$ python -q
>>> import numpy as np
>>> np.set_printoptions(precision=2, suppress=True, linewidth=140, floatmode="fixed")
>>> M = np.load("layer17.npy")
>>> M
array([[ 0.95, 15.89,  7.48],
       [ 1.01,  0.02, -6.81],
       [ 2.72, 15.93,  8.24],
       [ 2.06,  3.62, -9.01],
       [ 2.82,  1.53, -9.61],
       [ 3.54,  1.30, -8.71],
       [ 2.31,  1.66, -6.73],
       [ 3.11,  1.59, -6.96],
       [ 3.76, 17.06,  9.25],
       [ 2.34, 15.35,  7.49],
       [ 2.82,  1.00, -7.01],
       [ 2.90, 14.94,  7.28]])
>>> C = M[[11, 9]].astype(float)
>>> for _ in range(5):
...     idx = np.linalg.norm(M[:, None] - C, axis=-1).argmin(axis=1)
...     C = np.array([M[idx == j].mean(axis=0) for j in range(2)])
... 
>>> idx
array([1, 0, 1, 0, 0, 0, 0, 0, 1, 1, 0, 1])
>>> np.abs(C[1] - C[0]).argmax()
np.int64(2)
>>> np.bincount(idx)
array([7, 5])
>>> C[1] - C[0]
array([ 0.01, 14.30, 15.78])
>>> idx = M[:, 0] > np.median(M[:, 0])
>>> u = M[idx].mean(axis=0) - M[~idx].mean(axis=0)
>>> u
array([ 1.26, -2.51, -2.74])
>>> ((M - M.mean(axis=0)) @ u > 0).astype(int)
array([0, 1, 0, 1, 1, 1, 1, 1, 0, 0, 1, 0])
>>> np.argsort(-np.abs(u).round(6), kind="stable")
array([2, 1, 0])
>>> idx.astype(int)
array([0, 0, 0, 0, 1, 1, 0, 1, 1, 0, 1, 1])
>>> vec = np.array([0, 1, 2])
>>> M @ vec
array([ 30.85, -13.60,  32.41, -14.40, -17.69, -16.12, -11.80, -12.33,  35.56,  30.33, -13.02,  29.50])
>>> (M * vec).sum(axis=1)
array([ 30.85, -13.60,  32.41, -14.40, -17.69, -16.12, -11.80, -12.33,  35.56,  30.33, -13.02,  29.50])
>>> M @ np.ones(3)
array([24.32, -5.78, 26.89, -3.33, -5.26, -3.87, -2.76, -2.26, 30.07, 25.18, -3.19, 25.12])
>>> M * vec
array([[  0.00,  15.89,  14.96],
       [  0.00,   0.02, -13.62],
       [  0.00,  15.93,  16.48],
       [  0.00,   3.62, -18.02],
       [  0.00,   1.53, -19.22],
       [  0.00,   1.30, -17.42],
       [  0.00,   1.66, -13.46],
       [  0.00,   1.59, -13.92],
       [  0.00,  17.06,  18.50],
       [  0.00,  15.35,  14.98],
       [  0.00,   1.00, -14.02],
       [  0.00,  14.94,  14.56]])
>>> (M @ vec).argmax()
np.int64(8)
>>> np.einsum("ij,j->i", M, vec)
array([ 30.85, -13.60,  32.41, -14.40, -17.69, -16.12, -11.80, -12.33,  35.56,  30.33, -13.02,  29.50])
>>> vec = np.array([0, -3, 3])
>>> target = M @ vec
>>> np.round(np.linalg.pinv(M) @ M, 2) + 0
array([[1.00, 0.00, 0.00],
       [0.00, 1.00, 0.00],
       [0.00, 0.00, 1.00]])
>>> rng = np.random.default_rng(778)
>>> target = target + 0.05 * rng.normal(size=12)
>>> target
array([-25.22, -20.49, -23.00, -37.89, -33.42, -30.05, -25.15, -25.60, -23.45, -23.63, -23.98, -23.04])
>>> b, *_ = np.linalg.lstsq(M, target)
>>> np.round(M.T @ (target - M @ b), 2) + 0
array([0.00, 0.00, 0.00])
>>> b.round(2) + 0
array([ 0.00, -3.00,  3.00])
>>> feats = np.load("w.npy")
>>> feats
array([[0, 0, 0],
       [0, 0, 3],
       [2, 0, 0]])
>>> # looks like rank 2
>>> left, sigma, Vh = np.linalg.svd(feats)
>>> vecs = Vh[:(sigma > 1e-8).sum()]
>>> vec = feats[2] + -3 * feats[0] + rng.integers(2) * np.eye(3)[0]
>>> vec
array([3.00, 0.00, 0.00])
>>> vecs.T @ vecs
array([[1.00, 0.00, 0.00],
       [0.00, 0.00, 0.00],
       [0.00, 0.00, 1.00]])
>>> np.allclose(vecs.T @ vecs @ vec, vec)
True
>>> r = np.linalg.matrix_rank(feats)
>>> r
np.int64(2)
>>> N = np.linalg.svd(feats)[2][r:].T
>>> [int(np.linalg.matrix_rank(np.delete(feats, i, axis=0))) for i in range(3)]
[2, 1, 1]
>>> N @ N.T
array([[0.00, 0.00, 0.00],
       [0.00, 1.00, 0.00],
       [0.00, 0.00, 0.00]])
>>> N.shape
(3, 1)
>>> feats @ N
array([[0.00],
       [0.00],
       [0.00]])
>>> [int(np.linalg.matrix_rank(feats[:, :j + 1])) for j in range(3)]
[1, 1, 2]
>>> np.allclose(feats @ N, 0)
True
>>> N[:, 0] / N[np.abs(N[:, 0]).round(6).argmax(), 0]
array([-0.00,  1.00, -0.00])
>>> left, sigma, Vh = np.linalg.svd(feats)
>>> sigma
array([3.00, 2.00, 0.00])
>>> np.argmax(sigma[:-1] / (sigma[1:] + 1e-6)) + 1
np.int64(2)
>>> B = left[:, :2] @ np.diag(sigma[:2]) @ Vh[:2]
>>> np.linalg.matrix_rank(feats, rtol=0.05)
np.int64(2)
>>> np.abs(feats - B).max()
np.float64(0.0)
>>> feats.T @ feats
array([[4, 0, 0],
       [0, 0, 0],
       [0, 0, 9]])
>>> feats @ feats.T
array([[0, 0, 0],
       [0, 9, 0],
       [0, 0, 4]])
>>> np.linalg.pinv(feats)
array([[0.00, 0.00, 0.50],
       [0.00, 0.00, 0.00],
       [0.00, 0.33, 0.00]])
>>> np.linalg.norm(feats, axis=0)
array([2.00, 0.00, 3.00])
>>> B = np.array([[5], [2], [1], [7], [3]])
>>> C = np.array([[-1, 2]])
>>> E = B @ C
>>> E
array([[-5, 10],
       [-2,  4],
       [-1,  2],
       [-7, 14],
       [-3,  6]])
>>> th = np.radians(79)
>>> r_ = np.eye(2)
>>> r_[1, 1] = r_[0, 0] = np.cos(th)
>>> r_[1, 0], r_[0, 1] = -np.sin(th), np.sin(th)
>>> r_
array([[ 0.19,  0.98],
       [-0.98,  0.19]])
>>> B = E @ r_.T
>>> B
array([[ 8.86,  6.82],
       [ 3.54,  2.73],
       [ 1.77,  1.36],
       [12.41,  9.54],
       [ 5.32,  4.09]])
>>> np.allclose(np.linalg.norm(E, axis=1), np.linalg.norm(B, axis=1))
True
>>> np.abs(B - E).max(axis=0)
array([19.41,  4.46])
>>> np.round(np.linalg.det(r_), 2), np.round(np.trace(r_), 2)
(np.float64(1.0), np.float64(0.38))
>>> left, sigma, Vh = np.linalg.svd(E)
>>> vecs = Vh[:(sigma > 1e-8).sum()]
>>> vec = E[2] + -3 * E[4] + rng.integers(2) * np.eye(2)[0]
>>> vec
array([  9.00, -16.00])
>>> vecs.T @ vecs
array([[ 0.20, -0.40],
       [-0.40,  0.80]])
>>> np.allclose(vecs.T @ vecs @ vec, vec)
False
>>> np.diag(vecs.T @ vecs)
array([0.20, 0.80])
>>> B = E / np.linalg.norm(E, axis=1, keepdims=True)
>>> cov = B @ B.T
>>> cov
array([[1.00, 1.00, 1.00, 1.00, 1.00],
       [1.00, 1.00, 1.00, 1.00, 1.00],
       [1.00, 1.00, 1.00, 1.00, 1.00],
       [1.00, 1.00, 1.00, 1.00, 1.00],
       [1.00, 1.00, 1.00, 1.00, 1.00]])
>>> (cov - 2 * np.eye(5)).round(6).argmax(axis=1)
array([1, 0, 0, 0, 0])
>>> vec = np.array([4, -5])
>>> h1 = np.maximum(E @ vec, 0)
>>> E.T @ h1
array([0, 0])
>>> np.flatnonzero(h1 > 1e-9)
array([], dtype=int64)
>>> np.maximum(E @ (3 * vec), 0)
array([0, 0, 0, 0, 0])
>>> np.maximum(E @ vec, 0) - np.maximum(-E @ vec, 0)
array([-70, -28, -14, -98, -42])
>>> np.tanh(E @ vec)
array([-1.00, -1.00, -1.00, -1.00, -1.00])
>>> r = np.linalg.matrix_rank(E)
>>> r
np.int64(1)
>>> N = np.linalg.svd(E)[2][r:].T
>>> [int(np.linalg.matrix_rank(np.delete(E, i, axis=0))) for i in range(5)]
[1, 1, 1, 1, 1]
>>> np.round(E @ N, 2) + 0
array([[0.00],
       [0.00],
       [0.00],
       [0.00],
       [0.00]])
>>> N @ N.T
array([[0.80, 0.40],
       [0.40, 0.20]])
>>> [int(np.linalg.matrix_rank(E[:i])) for i in range(1, len(E) + 1)]
[1, 1, 1, 1, 1]
>>> [int(np.linalg.matrix_rank(E[:, :j + 1])) for j in range(2)]
[1, 1]
>>> K = np.load("mat.npy")
>>> K
array([[  0,   2,   4,   0,  -3,  -6],
       [  2,   0,   6,  -3,   0,  -9],
       [  6,   0,   0,  -9,   0,   0],
       [  0,   2,   4,   0,  -4,  -8],
       [  2,   0,   6,  -4,   0, -12],
       [  6,   0,   0, -12,   0,   0]])
>>> np.linalg.matrix_power(K, 3)
array([[  72,   56,  112, -162, -126, -252],
       [  56,   72,  168, -126, -162, -378],
       [ 168,    0,   72, -378,    0, -162],
       [ 108,   84,  168, -252, -196, -392],
       [  84,  108,  252, -196, -252, -588],
       [ 252,    0,  108, -588,    0, -252]])
>>> (K - K.T) / 2
array([[ 0.00,  0.00, -1.00,  0.00, -2.50, -6.00],
       [ 0.00,  0.00,  3.00, -2.50,  0.00, -4.50],
       [ 1.00, -3.00,  0.00, -6.50, -3.00,  0.00],
       [ 0.00,  2.50,  6.50,  0.00,  0.00,  2.00],
       [ 2.50,  0.00,  3.00,  0.00,  0.00, -6.00],
       [ 6.00,  4.50,  0.00, -2.00,  6.00,  0.00]])
>>> (K + K.T) / 2
array([[  0.00,   2.00,   5.00,   0.00,  -0.50,   0.00],
       [  2.00,   0.00,   3.00,  -0.50,   0.00,  -4.50],
       [  5.00,   3.00,   0.00,  -2.50,   3.00,   0.00],
       [  0.00,  -0.50,  -2.50,   0.00,  -4.00, -10.00],
       [ -0.50,   0.00,   3.00,  -4.00,   0.00,  -6.00],
       [  0.00,  -4.50,   0.00, -10.00,  -6.00,   0.00]])
>>> np.sort(np.abs(np.linalg.eigvals(K)))
array([1.24, 1.24, 2.30, 4.62, 4.62, 8.58])
>>> K @ K
array([[-14,   0,  -6,  42,   0,  18],
       [-18,  -2,  -4,  54,   6,  12],
       [  0,  -6, -12,   0,  18,  36],
       [-28,   0, -12,  70,   0,  30],
       [-36,  -4,  -8,  90,  10,  20],
       [  0, -12, -24,   0,  30,  60]])
>>> np.allclose(K @ K.T, K.T @ K)
False
>>> np.allclose(K, K.T)
False
>>> round(float(np.abs(np.linalg.eigvals(K)).max()), 2)
8.58
